$ python -q
>>> import numpy as np
>>> np.set_printoptions(precision=2, suppress=True, linewidth=200, floatmode="fixed")
>>> F = np.load("mat.npy")
>>> print(F)
[[ 1.00  0.00  0.00]
 [ 0.00  0.31 -0.95]
 [ 0.00  0.95  0.31]]
>>> r0 = np.array([2, 3, 0])
>>> np.convolve(F[2], r0)
array([0.00, 1.90, 3.47, 0.93, 0.00])
>>> np.polyval(r0, F[2])
array([0.00, 4.66, 1.12])
>>> np.cross(F[2, :3], F[0, :3])
array([ 0.00,  0.31, -0.95])
>>> print(np.sort(np.linalg.eigvals(F).real))
[0.31 0.31 1.00]
>>> print(F @ F)
[[ 1.00  0.00  0.00]
 [ 0.00 -0.81 -0.59]
 [ 0.00  0.59 -0.81]]
>>> np.flatnonzero(np.linalg.matrix_power((F != 0) + (F.T != 0) + np.eye(3), 3)[2])
array([1, 2])
>>> (F != 0).astype(int)
array([[1, 0, 0],
       [0, 1, 1],
       [0, 1, 1]])
>>> (np.linalg.matrix_power((F != 0) + (F.T != 0) + np.eye(3), 3) > 0).astype(int)
array([[1, 0, 0],
       [0, 1, 1],
       [0, 1, 1]])
>>> M2 = np.array([[0, -2], [2, 0]])
>>> Z = np.kron(M2, F)
>>> Z.shape
(6, 6)
>>> q, R = np.linalg.qr(F)
>>> print(q.shape, R.shape)
(3, 3) (3, 3)
>>> q
array([[ 1.00,  0.00,  0.00],
       [-0.00, -0.31, -0.95],
       [-0.00, -0.95,  0.31]])
>>> np.allclose(R.T @ R, F.T @ F)
True
>>> x0 = np.array([2, -2, -2])
>>> target = F @ x0
>>> target
array([ 2.00,  1.28, -2.52])
>>> np.linalg.solve(F, target + F[:, 0])
array([ 3.00, -2.00, -2.00])
>>> np.linalg.solve(F, 3 * target)
array([ 6.00, -6.00, -6.00])
>>> np.round(np.linalg.solve(F, F[:, 1]), 2) + 0
array([0.00, 1.00, 0.00])
>>> E = np.load("out14.npy")
>>> print(E)
[[3 1 3]
 [3 3 1]
 [1 3 3]]
>>> r0 = np.array([1, 1, 1])
>>> M2 = E + np.outer(r0, np.eye(3)[1])
>>> np.linalg.matrix_rank(M2 - E)
np.int64(1)
>>> round(float(np.linalg.det(M2) / np.linalg.det(E)), 2), np.round(1 + np.linalg.solve(E, r0)[1], 2)
(1.14, np.float64(1.14))
>>> data = np.load("run8.npy")
>>> data
array([[ 1,  0,  0,  0,  0],
       [-3,  1,  0,  0,  0],
       [ 1,  0,  1,  0,  0],
       [-1, -2, -3,  1,  0],
       [ 0,  3, -2, -1,  1]])
>>> # triangular
>>> np.linalg.cond(data) > 100
np.False_
>>> round(np.log10(np.linalg.cond(data)))
2
>>> r0 = np.array([-3, 1, 2, 3, 1])
>>> M2 = data + np.outer(r0, np.eye(5)[0])
>>> np.linalg.matrix_rank(M2 - data)
np.int64(1)
>>> round(np.linalg.det(M2) / np.linalg.det(data), 2), np.round(1 + np.linalg.solve(data, r0)[0], 2)
(np.float64(-2.0), np.float64(-2.0))
>>> print(round(np.linalg.det(data[::-1]), 2))
1.0
>>> np.linalg.eigvals(data)
array([1.00, 1.00, 1.00, 1.00, 1.00])
>>> np.einsum("ij,ji->", data, data)
np.int64(5)
>>> np.kron(np.eye(2, dtype=int), data)
array([[ 1,  0,  0,  0,  0,  0,  0,  0,  0,  0],
       [-3,  1,  0,  0,  0,  0,  0,  0,  0,  0],
       [ 1,  0,  1,  0,  0,  0,  0,  0,  0,  0],
       [-1, -2, -3,  1,  0,  0,  0,  0,  0,  0],
       [ 0,  3, -2, -1,  1,  0,  0,  0,  0,  0],
       [ 0,  0,  0,  0,  0,  1,  0,  0,  0,  0],
       [ 0,  0,  0,  0,  0, -3,  1,  0,  0,  0],
       [ 0,  0,  0,  0,  0,  1,  0,  1,  0,  0],
       [ 0,  0,  0,  0,  0, -1, -2, -3,  1,  0],
       [ 0,  0,  0,  0,  0,  0,  3, -2, -1,  1]])
>>> rng = np.random.default_rng(957)
>>> lab = rng.permutation(3)
>>> lab
array([1, 0, 2])
>>> M2 = E[lab][:, lab]
>>> print(np.diag(M2))
[3 3 3]
>>> print(np.allclose(M2, E))
False
>>> round(float(np.linalg.det(M2)), 2), round(np.linalg.det(E[lab]), 2)
(28.0, np.float64(-28.0))
>>> x0 = np.array([-1, 8, 0, 3, -4])
>>> target = data @ x0
>>> target
array([ -1,  11,  -1, -12,  17])
>>> np.round(np.linalg.solve(data, data[:, 0]), 2) + 0
array([1.00, 0.00, 0.00, 0.00, 0.00])
>>> np.round(np.linalg.solve(data, target), 2) + 0
array([-1.00,  8.00,  0.00,  3.00, -4.00])
>>> X = np.loadtxt("block15.csv", delimiter=",")
>>> X
array([[ 0.22, -0.07, -0.17,  0.35, -0.14],
       [-0.07,  0.99, -0.02,  0.03, -0.01],
       [-0.17, -0.02,  0.96,  0.08, -0.03],
       [ 0.35,  0.03,  0.08,  0.84,  0.06],
       [-0.14, -0.01, -0.03,  0.06,  0.97]])
>>> left, sigma, VT = np.linalg.svd(X)
>>> V = VT[:(sigma > 1e-8).sum()]
>>> x0 = X[4] + 5 * X[2] + rng.integers(2) * np.eye(5)[2]
>>> x0
array([-0.99, -0.09,  5.78,  0.44,  0.82])
>>> np.diag(V.T @ V)
array([0.22, 0.99, 0.96, 0.84, 0.97])
>>> V.T @ V
array([[ 0.22, -0.07, -0.17,  0.35, -0.14],
       [-0.07,  0.99, -0.02,  0.03, -0.01],
       [-0.17, -0.02,  0.96,  0.08, -0.03],
       [ 0.35,  0.03,  0.08,  0.84,  0.06],
       [-0.14, -0.01, -0.03,  0.06,  0.97]])
>>> M2 = np.array([[0, 2, 0], [2, 2, 0]])
>>> Z = np.kron(M2, X)
>>> np.round(np.linalg.norm(Z, 2), 2), round(float(np.linalg.norm(M2, 2) * np.linalg.norm(X, 2)), 2)
(np.float64(3.24), 3.24)
>>> Z
array([[ 0.00, -0.00, -0.00,  0.00, -0.00,  0.45, -0.14, -0.34,  0.70, -0.28,  0.00, -0.00, -0.00,  0.00, -0.00],
       [-0.00,  0.00, -0.00,  0.00, -0.00, -0.14,  1.99, -0.03,  0.06, -0.03, -0.00,  0.00, -0.00,  0.00, -0.00],
       [-0.00, -0.00,  0.00,  0.00, -0.00, -0.34, -0.03,  1.93,  0.15, -0.06, -0.00, -0.00,  0.00,  0.00, -0.00],
       [ 0.00,  0.00,  0.00,  0.00,  0.00,  0.70,  0.06,  0.15,  1.69,  0.13,  0.00,  0.00,  0.00,  0.00,  0.00],
       [-0.00, -0.00, -0.00,  0.00,  0.00, -0.28, -0.03, -0.06,  0.13,  1.95, -0.00, -0.00, -0.00,  0.00,  0.00],
       [ 0.45, -0.14, -0.34,  0.70, -0.28,  0.45, -0.14, -0.34,  0.70, -0.28,  0.00, -0.00, -0.00,  0.00, -0.00],
       [-0.14,  1.99, -0.03,  0.06, -0.03, -0.14,  1.99, -0.03,  0.06, -0.03, -0.00,  0.00, -0.00,  0.00, -0.00],
       [-0.34, -0.03,  1.93,  0.15, -0.06, -0.34, -0.03,  1.93,  0.15, -0.06, -0.00, -0.00,  0.00,  0.00, -0.00],
       [ 0.70,  0.06,  0.15,  1.69,  0.13,  0.70,  0.06,  0.15,  1.69,  0.13,  0.00,  0.00,  0.00,  0.00,  0.00],
       [-0.28, -0.03, -0.06,  0.13,  1.95, -0.28, -0.03, -0.06,  0.13,  1.95, -0.00, -0.00, -0.00,  0.00,  0.00]])
>>> theta = np.radians(180)
>>> R = np.eye(15)
>>> R[12, 12] = R[14, 14] = np.cos(theta)
>>> R[12, 14], R[14, 12] = -np.sin(theta), np.sin(theta)
>>> M2 = Z @ R.T
>>> print(round(np.linalg.det(R), 2), np.trace(R))
1.0 11.0
>>> np.abs(M2 - Z).max(axis=0)
array([0.00, 0.00, 0.00, 0.00, 0.00, 0.00, 0.00, 0.00, 0.00, 0.00, 0.00, 0.00, 0.00, 0.00, 0.00])
>>> np.allclose(np.linalg.norm(Z, axis=1), np.linalg.norm(M2, axis=1))
True
>>> M2
array([[ 0.00,  0.00,  0.00,  0.00,  0.00,  0.45, -0.14, -0.34,  0.70, -0.28,  0.00,  0.00,  0.00,  0.00,  0.00],
       [ 0.00,  0.00,  0.00,  0.00,  0.00, -0.14,  1.99, -0.03,  0.06, -0.03,  0.00,  0.00,  0.00,  0.00,  0.00],
       [ 0.00,  0.00,  0.00,  0.00,  0.00, -0.34, -0.03,  1.93,  0.15, -0.06,  0.00,  0.00,  0.00,  0.00,  0.00],
       [ 0.00,  0.00,  0.00,  0.00,  0.00,  0.70,  0.06,  0.15,  1.69,  0.13,  0.00,  0.00,  0.00,  0.00,  0.00],
       [ 0.00,  0.00,  0.00,  0.00,  0.00, -0.28, -0.03, -0.06,  0.13,  1.95,  0.00,  0.00,  0.00,  0.00,  0.00],
       [ 0.45, -0.14, -0.34,  0.70, -0.28,  0.45, -0.14, -0.34,  0.70, -0.28,  0.00,  0.00,  0.00,  0.00,  0.00],
       [-0.14,  1.99, -0.03,  0.06, -0.03, -0.14,  1.99, -0.03,  0.06, -0.03,  0.00,  0.00,  0.00,  0.00,  0.00],
       [-0.34, -0.03,  1.93,  0.15, -0.06, -0.34, -0.03,  1.93,  0.15, -0.06,  0.00,  0.00,  0.00,  0.00,  0.00],
       [ 0.70,  0.06,  0.15,  1.69,  0.13,  0.70,  0.06,  0.15,  1.69,  0.13,  0.00,  0.00,  0.00,  0.00,  0.00],
       [-0.28, -0.03, -0.06,  0.13,  1.95, -0.28, -0.03, -0.06,  0.13,  1.95,  0.00,  0.00,  0.00,  0.00,  0.00]])
>>> r0, r1 = M2[8], M2[1]
>>> round(float(r0 @ r0), 2)
6.75
>>> pr = (r0 @ r1) / (r0 @ r0) * r0
>>> (r1 - pr) @ r0
np.float64(0.0)
>>> np.round(r1 - pr, 2) + 0
array([-0.01,  0.00,  0.00, -0.03,  0.00, -0.15,  1.99, -0.03,  0.03, -0.03,  0.00,  0.00,  0.00,  0.00,  0.00])
>>> print(np.linalg.matrix_rank(np.outer(r0, r1)))
1
>>> rk = np.linalg.matrix_rank(X)
>>> rk
np.int64(4)
>>> null = np.linalg.svd(X)[2][rk:].T
>>> [int(np.linalg.matrix_rank(X[:, :j + 1])) for j in range(5)]
[1, 2, 3, 4, 4]
>>> [int(np.linalg.matrix_rank(np.delete(X, i, axis=0))) for i in range(5)]
[4, 4, 4, 4, 4]
>>> null @ null.T
array([[ 0.78,  0.07,  0.17, -0.35,  0.14],
       [ 0.07,  0.01,  0.02, -0.03,  0.01],
       [ 0.17,  0.02,  0.04, -0.08,  0.03],
       [-0.35, -0.03, -0.08,  0.16, -0.06],
       [ 0.14,  0.01,  0.03, -0.06,  0.03]])
>>> np.round(X @ null, 2) + 0
array([[0.00],
       [0.00],
       [0.00],
       [0.00],
       [0.00]])
>>> null[:, 0] / null[np.abs(null[:, 0]).round(6).argmax(), 0]
array([ 1.00,  0.09,  0.22, -0.45,  0.18])
>>> feats = np.load("x.npy")
>>> feats
array([[ 1, -2,  4, -8],
       [ 1, -1,  1, -1],
       [ 1,  0,  0,  0]])
>>> def softmax(z):
...     e = np.exp(z - z.max(axis=-1, keepdims=True))
...     return e / e.sum(axis=-1, keepdims=True)
... 
>>> np.round(softmax(feats[0] + -3), 2) + 0
array([0.05, 0.00, 0.95, 0.00])
>>> np.round(softmax(feats[0]), 2) + 0
array([0.05, 0.00, 0.95, 0.00])
>>> att = feats @ feats.T / np.sqrt(4)
>>> softmax(att)[0] @ feats
array([ 1.00, -2.00,  4.00, -8.00])
>>> np.round(softmax(att), 2) + 0
array([[1.00, 0.00, 0.00],
       [1.00, 0.00, 0.00],
       [0.33, 0.33, 0.33]])
>>> np.round(softmax(att + np.triu(np.full(att.shape, -np.inf), 1)), 2) + 0
array([[1.00, 0.00, 0.00],
       [1.00, 0.00, 0.00],
       [0.33, 0.33, 0.33]])
>>> softmax(att).round(6).argmax(axis=1)
array([0, 0, 0])
>>> r0 = np.array([2, 0, 3, 2, 2])
>>> K = np.outer(rng.normal(size=29), r0) + 0.1 * rng.normal(size=(29, 5))
>>> K.round(2) + 0
array([[ 0.42, -0.08,  0.74,  0.41,  0.31],
       [-0.40,  0.00, -0.39, -0.12, -0.25],
       [-2.50, -0.01, -4.05, -2.60, -2.59],
       [-0.56,  0.13, -0.78, -0.52, -0.63],
       [-0.30, -0.09, -0.14,  0.13,  0.03],
       [ 3.16,  0.22,  4.96,  3.27,  3.24],
       [-1.61,  0.02, -2.43, -1.56, -1.41],
       [ 0.72,  0.10,  0.88,  0.75,  0.70],
       [ 3.61,  0.17,  5.42,  3.54,  3.50],
       [ 2.44, -0.02,  3.60,  2.52,  2.23],
       [ 1.41,  0.05,  2.10,  1.44,  1.34],
       [-0.87,  0.00, -1.52, -0.89, -0.80],
       [ 0.55,  0.08,  0.50,  0.30,  0.51],
       [-0.39, -0.05, -0.33, -0.32, -0.41],
       [ 4.06, -0.05,  6.03,  4.01,  4.12],
       [-1.62, -0.05, -2.48, -1.62, -1.51],
       [-1.61,  0.03, -2.34, -1.83, -1.46],
       [ 0.57,  0.06,  1.12,  0.70,  0.56],
       [-0.49, -0.15, -0.83, -0.57, -0.51],
       [-0.39,  0.03, -0.78, -0.46, -0.56],
       [ 5.65,  0.04,  8.55,  5.78,  5.73],
       [-0.04, -0.12, -0.05, -0.07,  0.03],
       [ 1.29, -0.07,  2.02,  1.41,  1.35],
       [ 1.43,  0.07,  2.10,  1.38,  1.49],
       [ 2.07, -0.05,  3.00,  2.15,  1.99],
       [-0.26, -0.01, -0.30, -0.30, -0.16],
       [-1.67,  0.05, -2.20, -1.55, -1.56],
       [-0.32, -0.06, -0.41, -0.33, -0.31],
       [ 1.85,  0.12,  2.65,  1.80,  1.79]])
>>> D = np.linalg.norm(K[:, None] - K[None], axis=-1)
>>> np.flatnonzero(D[12] < D.mean() / 2)
array([ 0,  1,  3,  4,  7, 10, 12, 13, 17, 18, 19, 21, 22, 23, 25, 27])
>>> (D + 1e9 * np.eye(29)).round(6).argmin(axis=1)
array([12, 27, 15, 19, 21,  8, 15, 17,  5, 24, 23,  3,  0, 27,  8,  6, 15,  7, 19,  3, 14,  4, 10, 10, 28, 27,  6, 13, 24])
>>> D.shape
(29, 29)
>>> D[12].round(6).argsort(kind="stable")[:4]
array([12,  0,  7, 17])
>>> print(D[:5, :5])
[[0.00 1.60 7.00 2.25 1.20]
 [1.60 0.00 5.42 0.70 0.47]
 [7.00 5.42 0.00 4.76 5.87]
 [2.25 0.70 4.76 0.00 1.17]
 [1.20 0.47 5.87 1.17 0.00]]
